>>> import numpy as np
>>> from numpy import linalg as LA
>>> np.set_printoptions(suppress=True, linewidth=160)
>>> def rd(a):
...     return np.round(a, 2) + 0
... 
>>> E = np.load("test8.npy")
>>> E
array([[ 0,  0,  0,  0,  1],
       [ 0,  0,  0,  0,  0],
       [ 0,  0, -1,  0,  1],
       [ 0,  0,  0,  0, -2]])
>>> # null space of dimension 3
>>> ang = np.radians(180)
>>> Rm = np.eye(5)
>>> Rm[3, 3] = Rm[2, 2] = np.cos(ang)
>>> Rm[3, 2], Rm[2, 3] = -np.sin(ang), np.sin(ang)
>>> rd(Rm)
array([[ 1.,  0.,  0.,  0.,  0.],
       [ 0.,  1.,  0.,  0.,  0.],
       [ 0.,  0., -1.,  0.,  0.],
       [ 0.,  0.,  0., -1.,  0.],
       [ 0.,  0.,  0.,  0.,  1.]])
>>> other = E @ Rm.T
>>> rd(np.abs(other - E).max(axis=0))
array([0., 0., 2., 0., 0.])
>>> rd(LA.det(Rm)), np.trace(Rm)
(np.float64(1.0), np.float64(1.0))
>>> rd(other)
array([[ 0.,  0.,  0.,  0.,  1.],
       [ 0.,  0.,  0.,  0.,  0.],
       [ 0.,  0.,  1.,  0.,  1.],
       [ 0.,  0.,  0.,  0., -2.]])
>>> rd(LA.svd(E, compute_uv=False)), rd(LA.svd(other, compute_uv=False))
(array([2.49, 0.9 , 0.  , 0.  ]), array([2.49, 0.9 , 0.  , 0.  ]))
>>> rd(np.trace(LA.pinv(E) @ E))
np.float64(2.0)
>>> np.unique(E.round(6), axis=0).shape
(4, 5)
>>> np.allclose(E[:-1].T @ LA.lstsq(E[:-1].T, E[-1])[0], E[-1])
True
>>> rd(E @ LA.pinv(E) @ E)
array([[ 0.,  0.,  0.,  0.,  1.],
       [ 0.,  0.,  0.,  0.,  0.],
       [ 0.,  0., -1.,  0.,  1.],
       [ 0.,  0.,  0.,  0., -2.]])
>>> rk = LA.matrix_rank(E)
>>> rk
np.int64(2)
>>> ns = LA.svd(E)[2][rk:].T
>>> np.allclose(E @ ns, 0)
True
>>> [int(LA.matrix_rank(E[:i])) for i in range(1, len(E) + 1)]
[1, 1, 2, 2]
>>> E @ ns
array([[0., 0., 0.],
       [0., 0., 0.],
       [0., 0., 0.],
       [0., 0., 0.]])
>>> ns.shape
(5, 3)
>>> F = np.load("data.npy")
>>> F
array([[ 54,  12,  24, -21, -32,  -1, -40,  17, -21,   8,   4],
       [ 12,  12,   6, -18, -12,  -4, -18,   0,   0,  10,  -6],
       [ 24,   6,  30, -18,   6, -26, -30, -12,  18,   5,  18],
       [-21, -18, -18,  33,   1,  15,  38,   5, -12, -20,  13],
       [-32, -12,   6,   1,  82, -21,  -2, -23,  49,  10, -24],
       [ -1,  -4, -26,  15, -21,  35,  18,  27, -36,  -3, -23],
       [-40, -18, -30,  38,  -2,  18,  54,   0, -10, -23,  14],
       [ 17,   0, -12,   5, -23,  27,   0,  27, -34,   1, -19],
       [-21,   0,  18, -12,  49, -36, -10, -34,  51,   7,   7],
       [  8,  10,   5, -20,  10,  -3, -23,   1,   7,  17, -25],
       [  4,  -6,  18,  13, -24, -23,  14, -19,   7, -25,  68]])
>>> # symmetric
>>> other = np.array([[2, 3],
...     [9, 0],
...     [1, 5],
...     [1, 2],
...     [5, 4],
...     [7, 1],
...     [4, 4],
...     [7, 8],
...     [5, 0],
...     [4, 2],
...     [5, 3]])
>>> LA.matrix_rank(np.vstack([F, other.T]))
np.int64(6)
>>> np.vstack([F, other.T]).shape
(13, 11)
>>> LA.matrix_rank(F @ other)
np.int64(2)
>>> np.einsum("ik,kj->ij", F, other)
array([[ -42,  115],
       [ -30,  -92],
       [ -42,   32],
       [  33,  123],
       [  94,   -1],
       [  45,   61],
       [  26,   28],
       [  29,   97],
       [  -3, -114],
       [  13,  -79],
       [ -98,   67]])
>>> F @ other
array([[ -42,  115],
       [ -30,  -92],
       [ -42,   32],
       [  33,  123],
       [  94,   -1],
       [  45,   61],
       [  26,   28],
       [  29,   97],
       [  -3, -114],
       [  13,  -79],
       [ -98,   67]])
>>> [round(float(x), 2) for x in LA.svd(F, compute_uv=False)[:3]]
[171.29, 152.76, 110.16]
>>> np.argsort(-LA.norm(F, axis=0).round(6), kind="stable")[:3]
array([4, 8, 6])
>>> LA.matrix_rank(F, rtol=0.1)
np.int64(4)
>>> LA.cond(F) > 100
np.True_
>>> rng = np.random.default_rng(18)
>>> z = rng.permutation(11)
>>> z
array([ 9,  5,  0,  2,  6,  7,  4,  8,  1, 10,  3])
>>> other = F[z][:, z]
>>> rd(LA.det(other)), rd(LA.det(F[z]))
(np.float64(0.0), np.float64(0.0))
>>> np.trace(other)
np.int64(463)
>>> other
array([[ 17,  -3,   8,   5, -23,   1,  10,   7,  10, -25, -20],
       [ -3,  35,  -1, -26,  18,  27, -21, -36,  -4, -23,  15],
       [  8,  -1,  54,  24, -40,  17, -32, -21,  12,   4, -21],
       [  5, -26,  24,  30, -30, -12,   6,  18,   6,  18, -18],
       [-23,  18, -40, -30,  54,   0,  -2, -10, -18,  14,  38],
       [  1,  27,  17, -12,   0,  27, -23, -34,   0, -19,   5],
       [ 10, -21, -32,   6,  -2, -23,  82,  49, -12, -24,   1],
       [  7, -36, -21,  18, -10, -34,  49,  51,   0,   7, -12],
       [ 10,  -4,  12,   6, -18,   0, -12,   0,  12,  -6, -18],
       [-25, -23,   4,  18,  14, -19, -24,   7,  -6,  68,  13],
       [-20,  15, -21, -18,  38,   5,   1, -12, -18,  13,  33]])
>>> evals, V = LA.eigh(F)
>>> vec = np.array([2, 8, -1, 0, 5, -6, 1, 7, 2, -1, -9])
>>> vec @ F @ vec
np.int64(9918)
>>> rd(vec @ F @ vec / (vec @ vec)), rd(evals[0]), rd(evals[-1])
(np.float64(37.29), np.float64(0.0), np.float64(171.29))
